$ ipython --no-banner

In [1]: import numpy as np

In [2]: from numpy import linalg as LA

In [3]: np.set_printoptions(precision=2, suppress=True, linewidth=100, floatmode="fixed")

In [4]: def rd(a):
   ...:     return np.round(a, 2) + 0
   ...: 

In [5]: other = np.array([[-1, -5, 3], [-2, -4, 1], [-4, 5, -4]])

In [6]: E = np.tril(other)

In [7]: E
Out[7]: 
array([[-1,  0,  0],
       [-2, -4,  0],
       [-4,  5, -4]])

In [8]: # triangular, det is the product of the diagonal

In [9]: W = np.array([[-2, 2], [2, 2], [-1, -2]])

In [10]: b = np.array([-3, 2])

In [11]: act = np.maximum(E @ W + b, 0)

In [12]: rd((act > 0).mean(axis=0))
Out[12]: array([0.33, 0.33])

In [13]: (act > 0).astype(int)
Out[13]: 
array([[0, 0],
       [0, 0],
       [1, 1]])

In [14]: LA.matrix_rank(act)
Out[14]: np.int64(1)

In [15]: W2 = np.array([[-3, -1], [-1, 0]])

In [16]: (act @ W2).round(6).argmax(axis=1)
Out[16]: array([0, 0, 1])

In [17]: np.einsum("ii->", E)
Out[17]: np.int64(-9)

In [18]: np.einsum("ij,ji->", E, E)
Out[18]: np.int64(33)

In [19]: rd(LA.det(E.T))
Out[19]: np.float64(-16.0)

In [20]: Q = E.astype(float).copy()

In [21]: for j in range(3):
    ...:     Q[:, j] -= Q[:, :j] @ (Q[:, :j].T @ Q[:, j])
    ...:     Q[:, j] /= LA.norm(Q[:, j])
    ...: 

In [22]: rd(Q)
Out[22]: 
array([[-0.22, -0.10,  0.97],
       [-0.44, -0.88, -0.19],
       [-0.87,  0.46, -0.15]])

In [23]: M = np.load("x.npy")

In [24]: M
Out[24]: 
array([[2.05, 0.00, 0.00],
       [2.00, 1.05, 0.00],
       [2.00, 0.00, 0.05]])

In [25]: [round(float(x), 2) for x in LA.svd(M, compute_uv=False)[:3]]
Out[25]: [3.55, 0.85, 0.04]

In [26]: LA.matrix_rank(M, rtol=0.1)
Out[26]: np.int64(2)

In [27]: round(np.log10(LA.cond(M)))
Out[27]: 2
